% python3 -q
>>> import numpy as np
>>> import numpy.linalg as la
>>> np.set_printoptions(suppress=True, linewidth=140)
>>> def rd(a):
...     return np.round(a, 4) + 0
... 
>>> E = np.loadtxt("out14.csv", delimiter=",")
>>> rd(E)
array([[-0.1214,  4.4116,  4.3907,  1.647 ,  1.7248, -5.33  , -1.0284, -5.108 ],
       [-0.3817, -3.3266, -6.4783, -0.1133, -1.1914,  5.7302,  1.176 ,  3.342 ],
       [ 1.4537, -3.4785,  5.6257, -4.5368, -1.6734, -0.7068, -0.3381,  5.49  ],
       [ 0.5548,  2.8325,  7.0539, -0.4515,  0.9614, -5.7099, -1.1957, -2.5982],
       [-1.2293,  0.0171, -8.2067,  2.9367,  0.2903,  4.422 ,  1.0358, -1.3432],
       [-0.0627, -4.0721, -5.2225, -1.1034, -1.5517,  5.5516,  1.0972,  4.5266],
       [-0.0042,  4.2029,  4.9293,  1.3032,  1.6175, -5.481 , -1.0741, -4.7463],
       [ 1.4582, -3.4094,  5.7372, -4.5262, -1.6478, -0.8134, -0.3596,  5.4168],
       [ 1.4561, -3.4426,  5.6841, -4.5315, -1.6601, -0.7625, -0.3494,  5.4521],
       [ 0.2817, -4.6533, -3.6032, -2.1035, -1.8547,  5.0666,  0.9548,  5.5532],
       [ 1.266 , -0.2525,  8.1747, -3.0966, -0.3893, -4.247 , -1.0065,  1.6482],
       [-1.4366,  1.7752, -7.5201,  3.9718,  1.0143,  2.8723,  0.7604, -3.5498],
       [ 1.3692, -4.1646,  4.2512, -4.5465, -1.9177,  0.4957, -0.0907,  6.173 ],
       [-0.9416, -1.4397, -7.9997,  1.8024, -0.3365,  5.287 ,  1.1659,  0.6103],
       [-1.0106,  4.9771, -0.893 ,  3.9414,  2.1475, -2.8547, -0.421 , -6.7035],
       [ 0.9013,  1.6079,  7.9285, -1.6546,  0.4104, -5.3613, -1.1749, -0.8434],
       [-0.4842,  4.8829,  2.5191,  2.657 ,  1.9898, -4.6349, -0.8423, -6.0304],
       [-1.4492,  3.5405, -5.5224,  4.5452,  1.6962,  0.6095,  0.3184, -5.5551],
       [-1.1648, -0.3608, -8.2205,  2.6665,  0.13  ,  4.6829,  1.0781, -0.8473],
       [-1.4454,  1.9075, -7.4235,  4.0338,  1.0672,  2.7314,  0.734 , -3.7087],
       [ 1.344 , -0.8248,  8.0219, -3.4588, -0.6274, -3.7806, -0.9258,  2.378 ],
       [-0.3968,  4.7946,  2.9997,  2.4215,  1.9357, -4.8353, -0.8936, -5.8367],
       [ 0.4693, -4.8691, -2.6026, -2.6172, -1.981 ,  4.6707,  0.8514,  5.9987],
       [-1.4626,  3.3304, -5.8597,  4.5124,  1.6185,  0.9325,  0.3836, -5.3325],
       [-1.2456,  4.6155, -2.8921,  4.3905,  2.0627, -1.5323, -0.1295, -6.5487],
       [-0.7129, -2.3178, -7.5046,  0.9868, -0.7269,  5.6083,  1.1975,  1.8472],
       [-0.2184, -3.7336, -5.8655, -0.628 , -1.3856,  5.6721,  1.1422,  3.9771],
       [ 1.4712, -3.1088,  6.179 , -4.4649, -1.5352, -1.2536, -0.4477,  5.0918],
       [ 1.2733, -4.539 ,  3.1677, -4.433 , -2.0396,  1.3321,  0.0864,  6.4922],
       [ 1.4638, -3.3065,  5.896 , -4.5079, -1.6095, -0.9682, -0.3907,  5.3067],
       [-0.4931, -3.0165, -6.8579,  0.2477, -1.0464,  5.7274,  1.1907,  2.8723],
       [-0.1825,  4.5097,  4.0975,  1.8229,  1.7766, -5.2374, -1.0019, -5.2845],
       [ 1.0105, -4.9772,  0.8917, -3.941 , -2.1475,  2.8555,  0.4212,  6.7035],
       [ 1.3046, -4.4385,  3.4956, -4.4767, -2.0082,  1.0876,  0.0342,  6.4125],
       [-0.8768, -1.707 , -7.8815,  1.5657, -0.4542,  5.4024,  1.1796,  0.9816],
       [ 0.1812, -4.5076, -4.1042, -1.819 , -1.7755,  5.2396,  1.0025,  5.2806],
       [ 1.3879, -1.2157,  7.8545, -3.6837, -0.7879, -3.4281, -0.8627,  2.8663],
       [ 0.4005,  3.2762,  6.5446,  0.053 ,  1.1676, -5.7323, -1.1789, -3.2649],
       [-1.4544,  3.4685, -5.6421,  4.5354,  1.6697,  0.7224,  0.3413, -5.4795],
       [ 0.795 , -5.0449, -0.6298, -3.4481, -2.1238,  3.7228,  0.6208,  6.5479],
       [-1.3809,  4.1011, -4.4045,  4.5549,  1.896 , -0.3703,  0.1169, -6.114 ],
       [-1.4752,  2.8608, -6.4981,  4.398 ,  1.4407,  1.5923,  0.5147, -4.8162],
       [ 0.5745, -4.9558, -2.0008, -2.8948, -2.0387,  4.4038,  0.7846,  6.2098],
       [-1.244 ,  0.1092, -8.1963,  3.    ,  0.3291,  4.3547,  1.0246, -1.4629],
       [ 1.4208, -1.571 ,  7.6556, -3.8715, -0.9321, -3.0824, -0.7994,  3.3025]])
>>> # null space of dimension 6
>>> z = E[:, 1] > np.median(E[:, 1])
>>> f = E[z].mean(axis=0) - E[~z].mean(axis=0)
>>> ((E - E.mean(axis=0)) @ f > 0).astype(int)
array([1, 0, 0, 1, 1, 0, 1, 0, 0, 0, 0, 1, 0, 0, 1, 1, 1, 1, 1, 1, 0, 1, 0, 1, 1, 0, 0, 0, 0, 0, 0, 1, 0, 0, 0, 0, 0, 1, 1, 0, 1, 1, 0, 1,
       0])
>>> z.astype(int)
array([1, 0, 0, 1, 1, 0, 1, 0, 0, 0, 1, 1, 0, 0, 1, 1, 1, 1, 1, 1, 1, 1, 0, 1, 1, 0, 0, 0, 0, 0, 0, 1, 0, 0, 0, 0, 0, 1, 1, 0, 1, 1, 0, 1,
       0])
>>> rd(f)
array([-1.1732,  6.252 , -0.477 ,  4.7213,  2.6754, -3.9343, -0.6104, -8.317 ])
